$ ipython --no-banner

In [1]: import numpy as np

In [2]: np.set_printoptions(suppress=True, linewidth=100)

In [3]: data = np.loadtxt("m.csv", delimiter=",")

In [4]: print(data)
[[ 1.5  0.7 -0.9  2.4 -0.3  0.2]
 [ 1.5  6.   4.  -9.  -7.   9. ]
 [ 1.   0.4  0.   1.2 -0.9  0.2]
 [ 0.5  1.8  0.3 -0.5  0.  -1.3]
 [ 0.3  1.3  0.1  0.5 -1.1 -1.2]
 [ 0.  -0.6  0.4  1.   0.6 -1.2]
 [ 0.2 -1.2 -1.6  0.2 -2.2 -0.5]
 [-1.4 -0.3 -0.4  1.3 -1.7  0.1]
 [-0.1  0.   0.6 -0.8 -0.8 -0.9]
 [ 1.  -1.3 -1.5  0.  -1.2  0. ]
 [-0.3 -1.2  0.4  1.5 -0.5  0.4]
 [ 0.7  1.5 -0.4  0.   0.  -0.6]
 [ 0.2  2.1  0.6 -0.2 -1.7  0. ]
 [-2.1 -0.7 -1.  -0.9 -0.1  1.5]
 [-1.3 -0.1 -0.2 -0.5 -1.7 -0.7]
 [-0.4 -0.3  0.2 -0.8  0.4  1.1]
 [ 0.   2.6 -1.2 -1.6 -0.4  0.3]
 [-0.1 -0.5  2.2  1.7 -0.6  0.2]
 [ 0.6  0.4 -1.1  0.4  1.1  0.8]
 [ 1.7  0.9  1.  -0.3 -0.8  1.8]
 [-0.2  2.1  0.3 -0.3  1.3 -1.8]
 [ 0.2 -0.6  1.5 -0.1 -1.  -0.5]
 [ 0.2  0.4  0.3  0.4  1.   0. ]
 [-0.3 -0.4 -0.1 -0.9 -1.2  0.3]
 [ 1.3  0.3 -0.9  1.2  0.9 -0.4]
 [ 0.5 -0.2 -2.1 -1.1  0.  -0.6]]

In [5]: # row 1 dominates

In [6]: rng = np.random.default_rng(599)

In [7]: z = rng.permutation(6)

In [8]: Y = data[:, z] * rng.choice([-1, 1], 6)

In [9]: print(Y)
[[-0.7 -0.9  0.3  0.2  2.4  1.5]
 [-6.   4.   7.   9.  -9.   1.5]
 [-0.4  0.   0.9  0.2  1.2  1. ]
 [-1.8  0.3 -0.  -1.3 -0.5  0.5]
 [-1.3  0.1  1.1 -1.2  0.5  0.3]
 [ 0.6  0.4 -0.6 -1.2  1.   0. ]
 [ 1.2 -1.6  2.2 -0.5  0.2  0.2]
 [ 0.3 -0.4  1.7  0.1  1.3 -1.4]
 [-0.   0.6  0.8 -0.9 -0.8 -0.1]
 [ 1.3 -1.5  1.2  0.   0.   1. ]
 [ 1.2  0.4  0.5  0.4  1.5 -0.3]
 [-1.5 -0.4 -0.  -0.6  0.   0.7]
 [-2.1  0.6  1.7  0.  -0.2  0.2]
 [ 0.7 -1.   0.1  1.5 -0.9 -2.1]
 [ 0.1 -0.2  1.7 -0.7 -0.5 -1.3]
 [ 0.3  0.2 -0.4  1.1 -0.8 -0.4]
 [-2.6 -1.2  0.4  0.3 -1.6  0. ]
 [ 0.5  2.2  0.6  0.2  1.7 -0.1]
 [-0.4 -1.1 -1.1  0.8  0.4  0.6]
 [-0.9  1.   0.8  1.8 -0.3  1.7]
 [-2.1  0.3 -1.3 -1.8 -0.3 -0.2]
 [ 0.6  1.5  1.  -0.5 -0.1  0.2]
 [-0.4  0.3 -1.   0.   0.4  0.2]
 [ 0.4 -0.1  1.2  0.3 -0.9 -0.3]
 [-0.3 -0.9 -0.9 -0.4  1.2  1.3]
 [ 0.2 -2.1 -0.  -0.6 -1.1  0.5]]

In [10]: left, _, vt = np.linalg.svd(data.T @ Y)

In [11]: print(z)
[1 2 4 5 3 0]

In [12]: print(np.round(left @ vt, 1) + 0)
[[ 0.  0.  0.  0.  0.  1.]
 [-1.  0.  0.  0.  0.  0.]
 [ 0.  1.  0.  0.  0.  0.]
 [ 0.  0.  0.  0.  1.  0.]
 [ 0.  0. -1.  0.  0.  0.]
 [ 0.  0.  0.  1.  0.  0.]]

In [13]: print(np.round(np.linalg.lstsq(data, Y)[0], 1) + 0)
[[ 0.  0.  0.  0.  0.  1.]
 [-1.  0.  0.  0.  0.  0.]
 [ 0.  1.  0.  0.  0.  0.]
 [ 0.  0.  0.  0.  1.  0.]
 [ 0.  0. -1.  0.  0.  0.]
 [ 0.  0.  0.  1.  0.  0.]]

In [14]: z = data[:, 1] > np.median(data[:, 1])

In [15]: r0 = data[z].mean(axis=0) - data[~z].mean(axis=0)

In [16]: print(((data - data.mean(axis=0)) @ r0 > 0).astype(int))
[1 1 0 1 1 0 0 0 0 0 0 1 1 0 0 0 1 0 1 1 1 0 0 0 0 0]

In [17]: print(round(float((((data - data.mean(axis=0)) @ r0 > 0) == z).mean()), 1))
0.9

In [18]: r0, r1 = data[6], data[10]

In [19]: print(round(r0 @ r0, 1))
9.2

In [20]: pr = (r0 @ r1) / (r0 @ r0) * r0

In [21]: print(np.round(r1 - pr, 1) + 0)
[-0.3 -0.9  0.7  1.5  0.   0.5]

In [22]: print(np.round(np.outer(r0, r1), 1))
[[-0.1 -0.2  0.1  0.3 -0.1  0.1]
 [ 0.4  1.4 -0.5 -1.8  0.6 -0.5]
 [ 0.5  1.9 -0.6 -2.4  0.8 -0.6]
 [-0.1 -0.2  0.1  0.3 -0.1  0.1]
 [ 0.7  2.6 -0.9 -3.3  1.1 -0.9]
 [ 0.2  0.6 -0.2 -0.8  0.2 -0.2]]

In [23]: print(pr.round(1) + 0)
[ 0.  -0.3 -0.3  0.  -0.5 -0.1]

In [24]: print(round(np.linalg.norm(r0 + r1) ** 2 + np.linalg.norm(r0 - r1) ** 2, 1))
27.0

In [25]: basis = data[[2, 18]].astype(float)

In [26]: for _ in range(6):
    ...:     z = np.linalg.norm(data[:, None] - basis, axis=-1).argmin(axis=1)
    ...:     basis = np.array([data[z == j].mean(axis=0) for j in range(2)])
    ...: 

In [27]: print(z)
[1 0 1 1 1 1 1 1 1 1 1 1 0 0 0 0 1 1 1 0 1 0 1 0 1 1]

In [28]: print(np.abs(basis[1] - basis[0]).argmax())
3

In [29]: print(np.bincount(z))
[ 8 18]

In [30]: print(np.round(basis[1] - basis[0], 1))
[ 0.4 -0.5 -1.1  2.   1.4 -1.9]

In [31]: M = np.array([[16, -16, -12, 8, -8, -6],
    ...:     [12, -20, 16, 6, -10, 8],
    ...:     [-8, 4, -20, -4, 2, -10],
    ...:     [20, -20, -15, 12, -12, -9],
    ...:     [15, -25, 20, 9, -15, 12],
    ...:     [-10, 5, -25, -6, 3, -15]])

In [32]: print(M)
[[ 16 -16 -12   8  -8  -6]
 [ 12 -20  16   6 -10   8]
 [ -8   4 -20  -4   2 -10]
 [ 20 -20 -15  12 -12  -9]
 [ 15 -25  20   9 -15  12]
 [-10   5 -25  -6   3 -15]]

In [33]: Q, vecs = np.linalg.qr(M[:, :3])[0], np.linalg.qr(M[:, 3:])[0]

In [34]: sv = np.linalg.svd(Q.T @ vecs, compute_uv=False)

In [35]: print(sv.round(1))
[1. 1. 1.]

In [36]: print(np.round(np.degrees(np.arccos(sv.clip(0, 1))), 1))
[5. 5. 5.]

In [37]: print(round(float(np.linalg.norm(Q @ Q.T - vecs @ vecs.T, 2)), 1))
0.1

In [38]: X = np.load("out2.npy")

In [39]: print(X)
[[21.1 -1.   0.3 -1.  29.1 30.5 29.   8.9  1.6]
 [21.  -0.4  2.8 -2.3 30.5 30.5 28.6  9.6  0.1]
 [19.3 -0.7 -1.7 -0.2 30.4 29.3 28.7 10.6 -0.6]
 [20.   0.2  0.2 -0.7 29.4 30.5 30.2  8.8 -0.3]
 [20.7 -0.9 -1.6  2.  30.6 29.8 30.2 10.8  0.9]
 [18.   1.4  0.5 -1.8 30.  30.5 29.4  9.7 -1.2]
 [18.8  0.6  0.9 -0.5 31.3 29.9 30.3 11.3  1.3]
 [19.8  1.4 -0.4  1.5 32.6 30.2 29.1  8.6 -2. ]
 [20.4  1.3 -0.1  0.1 29.2 29.4 30.8  8.9  0.9]
 [18.8  1.   1.1 -1.5 30.  31.  30.4  9.7 -0.5]
 [19.1 -0.5 -1.4  0.5 30.4 30.1 29.8 12.5 -0.9]
 [19.7  0.2  0.3  0.3 30.1 29.6 28.7  9.3 -0.1]
 [18.2 -0.5 -0.6  2.9 31.5 30.  31.7  8.5  0.2]
 [20.5  1.3 -0.2 -0.2 28.8 29.7 30.5  8.   1. ]
 [21.7  0.1  1.4 -0.3 28.5 31.  29.9  9.3 -0.6]
 [21.   0.9 -0.3 -2.  30.2 30.7 30.3 10.2  0.1]
 [19.  -1.6  1.6  0.2 30.5 27.9 28.8 10.2  1.2]
 [21.6 -1.5  0.2  1.2 29.5 32.1 29.7  8.1  0.4]
 [20.2 -0.5 -1.1  0.3 29.4 29.2 30.   9.4  0. ]
 [19.4  0.3 -0.1 -0.9 29.1 30.1 29.8 10.3 -0.8]
 [18.7 -0.4  0.4  2.7 31.3 29.1 30.6  9.6 -1.4]
 [18.7  1.  -0.7 -0.1 29.6 30.1 29.2 10.9  1. ]
 [18.9  0.5 -2.9 -0.5 30.5 30.4 29.3 10.3 -0.5]
 [21.6  0.5  0.2 -0.3 30.9 28.9 30.5  9.9 -0.3]
 [21.5  1.6  0.  -0.5 28.9 29.7 28.6  8.5 -0.1]
 [21.4 -0.2 -0.5  0.8 28.  29.5 31.  10.9  0. ]]

In [40]: Ac = X - X.mean(axis=0)

In [41]: vecs = np.linalg.svd(Ac)[2][:1]

In [42]: Y = Ac - Ac @ vecs.T @ vecs

In [43]: print(np.linalg.norm(Y, axis=1).round(6).argmax())
16

In [44]: print(np.round((Ac @ vecs.T).std(axis=0), 1))
[1.6]

In [45]: print(np.round(np.cov(Ac @ vecs.T, rowvar=False), 1))
2.7
